% python3 -q
>>> import numpy as np
>>> from numpy import linalg as LA
>>> np.set_printoptions(suppress=True, linewidth=160)
>>> rd = lambda a: np.round(a, 2) + 0
>>> mat = np.loadtxt("m.csv", delimiter=",")
>>> rd(mat)
array([[ 28.52, -11.92, -11.71,  11.68, -25.71,  18.92],
       [ 23.47,  -9.99,  -9.65,   9.53, -21.71,  16.02],
       [ 21.53,  -9.24,  -8.87,   8.7 , -20.15,  14.88],
       [  3.22,  -1.77,  -2.  ,   0.83,  -4.3 ,   2.92],
       [  1.75,  -1.07,  -1.42,   0.26,  -2.7 ,   1.71],
       [  1.2 ,  -0.78,  -1.16,   0.07,  -2.02,   1.21],
       [  0.86,  -0.59,  -0.98,  -0.03,  -1.58,   0.89],
       [  0.47,  -0.36,  -0.7 ,  -0.11,  -0.98,   0.5 ],
       [  0.07,  -0.07,  -0.19,  -0.06,  -0.2 ,   0.08],
       [ -0.1 ,   0.11,   0.43,   0.16,   0.36,  -0.08],
       [ -0.2 ,   0.23,   1.11,   0.44,   0.76,  -0.06],
       [ -0.25,   0.28,   1.48,   0.59,   0.94,  -0.01],
       [ -0.38,   0.38,   2.26,   0.88,   1.25,   0.13],
       [ -0.49,   0.44,   2.77,   1.05,   1.45,   0.23],
       [ -0.68,   0.52,   3.53,   1.27,   1.72,   0.38],
       [ -1.02,   0.66,   4.59,   1.54,   2.1 ,   0.59],
       [ -5.19,   2.02,  12.79,   2.54,   5.4 ,   1.67],
       [ -7.44,   2.72,  16.22,   2.63,   6.97,   1.9 ],
       [-11.16,   3.88,  21.37,   2.54,   9.48,   2.07],
       [-11.78,   4.07,  22.19,   2.51,   9.89,   2.08],
       [-14.67,   4.97,  25.9 ,   2.31,  11.81,   2.08]])
>>> left, s, Vh = LA.svd(mat)
>>> evecs = Vh[:(s > 1e-8).sum()]
>>> rng = np.random.default_rng(38329)
>>> x = mat[8] + 5 * mat[14] + rng.integers(2) * np.eye(6)[4]
>>> rd(x)
array([-3.33,  2.55, 17.47,  6.31,  8.41,  1.98])
>>> rd(LA.norm(x - evecs.T @ evecs @ x))
np.float64(0.0)
>>> rd(evecs.T @ evecs)
array([[ 0.69, -0.1 , -0.19,  0.41, -0.02,  0.01],
       [-0.1 ,  0.07,  0.05, -0.02,  0.19, -0.14],
       [-0.19,  0.05,  0.77,  0.22,  0.16,  0.25],
       [ 0.41, -0.02,  0.22,  0.41,  0.14,  0.06],
       [-0.02,  0.19,  0.16,  0.14,  0.59, -0.4 ],
       [ 0.01, -0.14,  0.25,  0.06, -0.4 ,  0.47]])
>>> LA.matrix_rank(np.vstack([mat, x]))
np.int64(3)
>>> Y = np.array([[1, -3, -1],
...     [0, 3, 0],
...     [2, -2, -3],
...     [-3, 2, 1],
...     [-3, 0, -2],
...     [-3, -1, 1]])
>>> rd(np.einsum("ij->j", mat))
array([ 27.75, -15.5 ,  77.96,  49.34, -27.24,  68.1 ])
>>> np.vstack([mat, Y.T]).shape
(24, 6)
>>> M = np.load("layer14.npy")
>>> M
array([[8, 2],
       [0, 0],
       [4, 1],
       [0, 0],
       [4, 1]])
>>> ang = np.radians(15)
>>> R = np.eye(2)
>>> R[1, 1] = R[0, 0] = np.cos(ang)
>>> R[1, 0], R[0, 1] = -np.sin(ang), np.sin(ang)
>>> rd(R)
array([[ 0.97,  0.26],
       [-0.26,  0.97]])
>>> Y = M @ R.T
>>> np.allclose(M @ M.T, Y @ Y.T)
True
>>> rd(R.T @ R)
array([[1., 0.],
       [0., 1.]])
>>> np.abs(np.diag(LA.qr(M)[1])) > 1e-9
array([ True, False])
>>> rd(M @ LA.pinv(M) @ M)
array([[8., 2.],
       [0., 0.],
       [4., 1.],
       [0., 0.],
       [4., 1.]])
>>> LA.lstsq(M[:-1].T, M[-1])[2]
np.int32(1)
>>> np.allclose(M[:-1].T @ LA.lstsq(M[:-1].T, M[-1])[0], M[-1])
True
>>> try:
...     LA.inv(M)
... except LA.LinAlgError as e:
...     print(e)
... 
Last 2 dimensions of the array must be square
>>> m1 = np.loadtxt("a.csv", delimiter=",")
>>> m1
array([[ 115.,   24.,   87.,   35.,   40.],
       [  24.,  195.,   15.,   37.,  -33.],
       [  87.,   15.,  126.,   68.,   33.],
       [  35.,   37.,   68.,  178., -123.],
       [  40.,  -33.,   33., -123.,  150.]])
>>> evals, evecs = LA.eigh(m1)
>>> np.abs(evecs[:, -1]).round(6).argmax()
np.int64(3)
>>> rd(LA.eigvalsh(m1 @ m1))
array([     0.  ,   1095.04,  29534.51,  56782.89, 102887.55])
>>> rd(np.abs(evecs[:, -1]))
array([0.19, 0.4 , 0.28, 0.7 , 0.48])
>>> rd(evecs @ np.diag(evals) @ evecs.T)
array([[ 115.,   24.,   87.,   35.,   40.],
       [  24.,  195.,   15.,   37.,  -33.],
       [  87.,   15.,  126.,   68.,   33.],
       [  35.,   37.,   68.,  178., -123.],
       [  40.,  -33.,   33., -123.,  150.]])
>>> J = np.load("sample4.npy")
>>> J
array([[ 2.3,  0. ,  2. ],
       [ 0. , -1.7,  1. ],
       [ 2. ,  0. ,  2.3]])
>>> np.abs(J).max()
np.float64(2.3)
>>> np.unravel_index(np.abs(J).argmax(), J.shape)
(np.int64(0), np.int64(0))
>>> rd(LA.norm(J))
np.float64(4.74)
>>> rd(LA.svd(J, compute_uv=False))
array([4.37, 1.82, 0.28])
>>> J[:, 3]
Traceback (most recent call last):
  File "<python-input-45>", line 1, in <module>
    J[:, 3]
    ~^^^^^^
IndexError: index 3 is out of bounds for axis 1 with size 3
>>> Y = J / LA.norm(J, axis=1, keepdims=True)
>>> G = Y @ Y.T
>>> rd(G[0])
array([1.  , 0.33, 0.99])
>>> np.argwhere(np.triu(np.abs(G) > 0.95, 1))
array([[0, 2]])
>>> (np.abs(G) > 0.9).astype(int)
array([[1, 0, 1],
       [0, 1, 0],
       [1, 0, 1]])
>>> rd(LA.norm(Y, axis=1))
array([1., 1., 1.])
>>> (G - 2 * np.eye(3)).round(6).argmax(axis=1)
array([2, 2, 0])
>>> Y = J + rng.integers(-2, 3, (3, 2)) @ rng.integers(-2, 3, (2, 3))
>>> rd(Y)
array([[ 0.3, -3. ,  6. ],
       [-6. , -5.7,  3. ],
       [ 6. ,  2. ,  2.3]])
>>> rd(LA.svd(Y - J, compute_uv=False))
array([9.67, 3.4 , 0.  ])
>>> np.abs(Y - J).sum(axis=1)
array([ 9., 12.,  6.])
>>> np.unique(m1.round(6), axis=0).shape
(5, 5)
>>> np.abs(np.diag(LA.qr(m1)[1])) > 1e-9
array([ True,  True,  True,  True, False])
>>> LA.lstsq(m1[:-1].T, m1[-1])[2]
np.int32(4)
>>> np.allclose(m1[:-1].T @ LA.lstsq(m1[:-1].T, m1[-1])[0], m1[-1])
True
>>> W0 = np.load("dump.npy")
>>> rd(W0)
array([[-0.48, -0.61, -0.18,  0.55,  0.27],
       [ 0.7 , -0.48, -0.47, -0.16,  0.2 ],
       [ 0.09,  0.36, -0.61,  0.51, -0.48],
       [-0.39, -0.36, -0.27, -0.55, -0.58],
       [-0.35,  0.38, -0.55, -0.33,  0.57]])
>>> ang = np.radians(15)
>>> R = np.eye(5)
>>> R[0, 0] = R[3, 3] = np.cos(ang)
>>> R[0, 3], R[3, 0] = -np.sin(ang), np.sin(ang)
>>> rd(R)
array([[ 0.97,  0.  ,  0.  , -0.26,  0.  ],
       [ 0.  ,  1.  ,  0.  ,  0.  ,  0.  ],
       [ 0.  ,  0.  ,  1.  ,  0.  ,  0.  ],
       [ 0.26,  0.  ,  0.  ,  0.97,  0.  ],
       [ 0.  ,  0.  ,  0.  ,  0.  ,  1.  ]])
>>> Y = W0 @ R.T
>>> rd(LA.det(R)), rd(np.trace(R))
(np.float64(1.0), np.float64(4.93))
>>> rd(LA.svd(W0, compute_uv=False)), rd(LA.svd(Y, compute_uv=False))
(array([1., 1., 1., 1., 1.]), array([1., 1., 1., 1., 1.]))
>>> np.allclose(W0 @ W0.T, Y @ Y.T)
True
>>> hat = np.triu(np.array([[-1, 0, -2, 3, 3],
...     [-1, 2, 0, 0, -3],
...     [-1, -1, 0, 1, 1],
...     [-3, -3, 1, -2, 3],
...     [3, -1, -1, -1, 2]]), 1) + np.eye(5)
>>> Y = hat @ R @ LA.inv(hat)
>>> rd(hat @ R - R @ hat)
array([[ 0.78,  0.  , -0.07,  0.  ,  0.88],
       [ 0.  ,  0.  ,  0.  ,  0.  ,  0.  ],
       [ 0.26,  0.  ,  0.  , -0.03,  0.  ],
       [ 0.  ,  0.  ,  0.52, -0.78, -0.67],
       [ 0.  ,  0.  ,  0.  ,  0.  ,  0.  ]])
>>> rd(np.poly(Y))
array([ 1.  , -4.93,  9.8 , -9.8 ,  4.93, -1.  ])
>>> LA.matrix_rank(Y)
np.int64(5)
>>> rd(Y)
array([[ 1.74,  0.  ,  1.48, -4.07,  8.51],
       [ 0.  ,  1.  ,  0.  ,  0.  ,  0.  ],
       [ 0.26,  0.  ,  1.52, -1.33,  2.69],
       [ 0.26,  0.  ,  0.52, -0.33,  2.69],
       [ 0.  ,  0.  ,  0.  ,  0.  ,  1.  ]])
>>> f = np.array([-5, -3, -5, 1, 4])
>>> Y = W0 + np.outer(f, np.eye(5)[2])
>>> LA.matrix_rank(LA.inv(Y) - LA.inv(W0), tol=1e-8)
np.int64(1)
>>> rd(Y)
array([[-0.48, -0.61, -5.18,  0.55,  0.27],
       [ 0.7 , -0.48, -3.47, -0.16,  0.2 ],
       [ 0.09,  0.36, -5.61,  0.51, -0.48],
       [-0.39, -0.36,  0.73, -0.55, -0.58],
       [-0.35,  0.38,  3.45, -0.33,  0.57]])
>>> A = np.load("arr.npy")
>>> A
array([[ 1, -1, -1,  1,  1, -1, -1,  1],
       [ 1, -1,  1, -1, -1,  1, -1,  1],
       [ 1, -1, -1,  1, -1,  1,  1, -1],
       [ 1,  1,  1,  1,  1,  1,  1,  1]])
>>> f = np.array([3, 0])
>>> np.correlate(A[0], A[3], "full")
array([ 1,  0, -1,  0,  1,  0, -1,  0, -1,  0,  1,  0, -1,  0,  1])
>>> Y = A / np.sqrt((A ** 2).mean(axis=1, keepdims=True))
>>> LA.matrix_rank(A - A.mean(axis=1, keepdims=True))
np.int64(3)
>>> LA.matrix_rank(Y) == LA.matrix_rank(A)
np.True_
>>> Y[2]
array([ 1., -1., -1.,  1., -1.,  1.,  1., -1.])
>>> rd(LA.norm(Y, axis=1))
array([2.83, 2.83, 2.83, 2.83])
